>>> import numpy as np
>>> from numpy import linalg as LA
>>> np.set_printoptions(precision=2, suppress=True, linewidth=200, sign=" ")
>>> def tidy(a):
...     return np.round(a, 2) + 0
... 
>>> data = np.load("run19.npy")
>>> data
array([[ 0.01, -0.36, -0.41, -0.21,  0.35,  0.3 ],
       [-0.93,  0.95,  0.81, -0.33, -0.66,  0.06],
       [-0.8 , -0.41, -0.8 , -0.82,  0.79,  0.89],
       [ 0.73, -0.62, -0.28,  0.18, -0.05, -0.36],
       [-0.91,  0.82,  0.41,  0.  ,  0.41,  0.66],
       [-0.93,  0.95,  0.82,  0.41,  0.01,  0.41],
       [-0.93,  0.59, -0.24,  0.24,  0.94,  0.93],
       [-0.49,  0.29,  0.07, -0.44, -0.22,  0.13],
       [ 0.5 , -0.72, -0.65,  0.35,  0.79,  0.45],
       [ 0.62, -0.83, -0.76,  0.34,  0.84,  0.5 ]])
>>> left, sv, VT = LA.svd(data, full_matrices=False)
>>> print(tidy(left.T @ data @ VT.T))
[[ 3.45  0.    0.    0.    0.    0.  ]
 [ 0.    2.79  0.    0.    0.    0.  ]
 [ 0.    0.    1.4   0.    0.    0.  ]
 [ 0.    0.    0.    0.32  0.    0.  ]
 [ 0.    0.    0.    0.    0.19  0.  ]
 [ 0.    0.    0.    0.    0.    0.15]]
>>> np.allclose(left * sv @ VT, data)
True
>>> tidy(sv / sv[0])
array([ 1.  ,  0.81,  0.41,  0.09,  0.05,  0.04])
>>> tidy(left.T @ left)
array([[ 1.,  0.,  0.,  0.,  0.,  0.],
       [ 0.,  1.,  0.,  0.,  0.,  0.],
       [ 0.,  0.,  1.,  0.,  0.,  0.],
       [ 0.,  0.,  0.,  1.,  0.,  0.],
       [ 0.,  0.,  0.,  0.,  1.,  0.],
       [ 0.,  0.,  0.,  0.,  0.,  1.]])
>>> tidy(np.cumsum(sv ** 2) / np.sum(sv ** 2))
array([ 0.55,  0.9 ,  0.99,  1.  ,  1.  ,  1.  ])
>>> x = np.array([1, 2, 1, 3, 2, 3])
>>> target = data @ x
>>> print(tidy(target))
[-0.15 -0.35 -0.63 -1.43  3.94  4.27  5.4  -1.21  2.39  2.4 ]
>>> tidy(LA.solve(data.T @ data, data.T @ target))
array([ 1.,  2.,  1.,  3.,  2.,  3.])
>>> tidy(LA.lstsq(data, target)[0])
array([ 1.,  2.,  1.,  3.,  2.,  3.])
>>> tidy(LA.pinv(data) @ data)
array([[ 1.,  0.,  0.,  0.,  0.,  0.],
       [ 0.,  1.,  0.,  0.,  0.,  0.],
       [ 0.,  0.,  1.,  0.,  0.,  0.],
       [ 0.,  0.,  0.,  1.,  0.,  0.],
       [ 0.,  0.,  0.,  0.,  1.,  0.],
       [ 0.,  0.,  0.,  0.,  0.,  1.]])
>>> rng = np.random.default_rng(1980)
>>> target = target + 0.05 * rng.normal(size=10)
>>> print(tidy(target))
[-0.12 -0.24 -0.62 -1.43  3.87  4.27  5.44 -1.19  2.35  2.44]
>>> c, *_ = LA.lstsq(data, target)
>>> tidy(c)
array([ 0.93,  2.02,  0.64,  3.24,  1.47,  3.33])
>>> print(tidy(LA.norm(target - data @ c)))
0.08
>>> W0 = np.load("out13.npy")
>>> tidy(W0)
array([[ 1.  ,  0.  ,  0.  ,  0.  ,  0.  ],
       [ 0.  , -0.79,  0.  ,  0.  ,  0.62],
       [ 0.  ,  0.  ,  1.  ,  0.  ,  0.  ],
       [ 0.  ,  0.  ,  0.  ,  1.  ,  0.  ],
       [ 0.  , -0.62,  0.  ,  0.  , -0.79]])
>>> # 4 groups of indices that never mix
>>> other = W0 / np.sqrt((W0 ** 2).mean(axis=1, keepdims=True))
>>> print(LA.matrix_rank(W0 - W0.mean(axis=1, keepdims=True)))
4
>>> other = W0 + rng.integers(-2, 3, (5, 1)) @ rng.integers(-2, 3, (1, 5))
>>> tidy(other)
array([[ 0.  ,  0.  , -2.  ,  1.  , -1.  ],
       [-1.  , -0.79, -2.  ,  1.  , -0.38],
       [ 1.  ,  0.  ,  3.  , -1.  ,  1.  ],
       [-2.  ,  0.  , -4.  ,  3.  , -2.  ],
       [ 2.  , -0.62,  4.  , -2.  ,  1.21]])
>>> LA.matrix_rank(other - W0, tol=1e-8)
np.int64(1)
>>> print(other - W0)
[[-1.  0. -2.  1. -1.]
 [-1.  0. -2.  1. -1.]
 [ 1.  0.  2. -1.  1.]
 [-2.  0. -4.  2. -2.]
 [ 2.  0.  4. -2.  2.]]
>>> tidy(LA.svd(other - W0, compute_uv=False))
array([ 8.77,  0.  ,  0.  ,  0.  ,  0.  ])
>>> M = np.array([[-2, 2, 1, 2], [0, 2, -1, -2], [0, 0, -1, 2], [0, 0, 0, 0]])
>>> # rank 3
>>> LA.cond(M) > 100
np.True_
>>> X = np.load("data.npy")
>>> X
array([[-0.13, -0.34, -0.46,  0.18,  0.68, -0.49,  0.52],
       [ 0.62,  0.95,  0.76, -0.49, -0.59,  0.56, -0.59],
       [-0.37, -0.78, -0.91,  0.49,  0.99, -0.92,  0.94],
       [-0.54, -0.91, -0.72,  0.43,  0.61, -0.54,  0.58],
       [-0.01, -0.05, -0.38,  0.11,  0.7 , -0.47,  0.51],
       [-0.06, -0.18, -0.48,  0.16,  0.77, -0.55,  0.59],
       [ 0.76,  0.99,  0.9 , -0.64, -0.81,  0.75, -0.79],
       [-0.85, -1.  , -0.52,  0.54, -0.87,  0.38, -0.43],
       [-0.77, -0.99,  0.51,  0.22, -1.  ,  0.93, -0.95],
       [-0.88, -1.  ,  0.99, -0.18, -1.  ,  1.  , -1.  ],
       [ 0.18,  0.45,  0.55, -0.23, -0.76,  0.56, -0.6 ],
       [-0.79, -0.99, -0.96,  0.72,  0.97, -0.92,  0.94],
       [ 0.12,  0.18, -0.94,  0.41,  1.  , -0.98,  0.99],
       [-0.34, -0.69,  0.1 ,  0.1 , -0.74,  0.42, -0.46],
       [ 0.95,  1.  ,  0.74, -0.72,  0.93, -0.39,  0.45],
       [ 0.16,  0.25, -0.97,  0.45,  1.  , -0.99,  1.  ],
       [-0.12, -0.35, -0.78,  0.31,  0.97, -0.85,  0.88],
       [-0.86, -1.  , -0.69,  0.6 , -0.69,  0.09, -0.12],
       [ 0.03,  0.26,  1.  , -0.68, -1.  ,  1.  , -1.  ],
       [-0.53, -0.9 , -0.1 ,  0.24, -0.77,  0.39, -0.43],
       [-0.31, -0.6 ,  0.86, -0.23, -1.  ,  0.96, -0.97],
       [-0.65, -0.95,  0.94, -0.17, -1.  ,  0.99, -1.  ]])
>>> Xc = (X - X.mean(axis=0)) / X.std(axis=0)
>>> tidy(Xc.std(axis=0))
array([ 1.,  1.,  1.,  1.,  1.,  1.,  1.])
>>> np.argwhere(np.abs(Xc) > 2)
array([[ 14,   0]])
>>> c = LA.lstsq(np.delete(Xc, 1, axis=1), Xc[:, 1])[0]
>>> print(np.abs(c).argmax())
0
>>> print(tidy(c))
[ 0.99 -0.1  -0.07 -0.13 -0.67 -0.68]
>>> x = np.array([-2, 2, -2, 2, 0, -1, 0])
>>> target = X @ x
>>> tidy(LA.solve(X.T @ X, X.T @ target))
array([-2.,  2., -2.,  2.,  0., -1.,  0.])
>>> tidy(LA.lstsq(X, target)[0])
array([-2.,  2., -2.,  2.,  0., -1.,  0.])
>>> tidy(LA.pinv(X) @ X)
array([[ 1.,  0.,  0.,  0.,  0.,  0.,  0.],
       [ 0.,  1.,  0.,  0.,  0.,  0.,  0.],
       [ 0.,  0.,  1.,  0.,  0.,  0.,  0.],
       [ 0.,  0.,  0.,  1.,  0.,  0.,  0.],
       [ 0.,  0.,  0.,  0.,  1.,  0.,  0.],
       [ 0.,  0.,  0.,  0.,  0.,  1.,  0.],
       [ 0.,  0.,  0.,  0.,  0.,  0.,  1.]])
>>> target = target + 0.02 * rng.normal(size=22)
>>> print(tidy(target))
[ 1.35 -2.42  2.92  2.08  1.37  1.56 -3.38  1.44 -1.97 -3.59 -1.57  3.88  3.82 -1.16 -2.4   4.    2.55  2.22 -3.91 -0.45 -3.7  -3.79]
>>> c, *_ = LA.lstsq(X, target)
>>> print(tidy(X.T @ (target - X @ c)))
[ 0.  0.  0.  0.  0.  0.  0.]
>>> other = np.c_[X[:, :3] @ np.array([[2, 2, 2], [3, 2, 1], [3, 1, 1]]), np.array([2, 1, 2, 2, 3, 1, 0, 2, 2, 0, 2, 2, 3, 0, 0, 3, 0, 3, 3, 3, 0, 3])]
>>> tidy(other)
array([[-2.66, -1.4 , -1.06,  2.  ],
       [ 6.37,  3.9 ,  2.95,  1.  ],
       [-5.81, -3.21, -2.43,  2.  ],
       [-5.97, -3.62, -2.71,  2.  ],
       [-1.31, -0.5 , -0.45,  3.  ],
       [-2.1 , -0.96, -0.78,  1.  ],
       [ 7.19,  4.4 ,  3.41,  0.  ],
       [-6.26, -4.22, -3.22,  2.  ],
       [-2.98, -3.01, -2.02,  2.  ],
       [-1.79, -2.77, -1.77,  0.  ],
       [ 3.36,  1.81,  1.36,  2.  ],
       [-7.43, -4.52, -3.53,  2.  ],
       [-2.04, -0.34, -0.52,  3.  ],
       [-2.45, -1.96, -1.27,  0.  ],
       [ 7.12,  4.64,  3.64,  0.  ],
       [-1.84, -0.15, -0.4 ,  3.  ],
       [-3.63, -1.72, -1.37,  0.  ],
       [-6.79, -4.41, -3.41,  3.  ],
       [ 3.84,  1.58,  1.32,  3.  ],
       [-4.06, -2.96, -2.06,  3.  ],
       [ 0.16, -0.96, -0.36,  0.  ],
       [-1.33, -2.26, -1.31,  3.  ]])
>>> LA.matrix_rank(np.c_[X, other])
np.int64(8)
>>> tidy(LA.norm(LA.qr(X)[0].T @ other, axis=0) ** 2 / ((other ** 2).sum(axis=0) + 1e-12))
array([ 1.  ,  1.  ,  1.  ,  0.23])
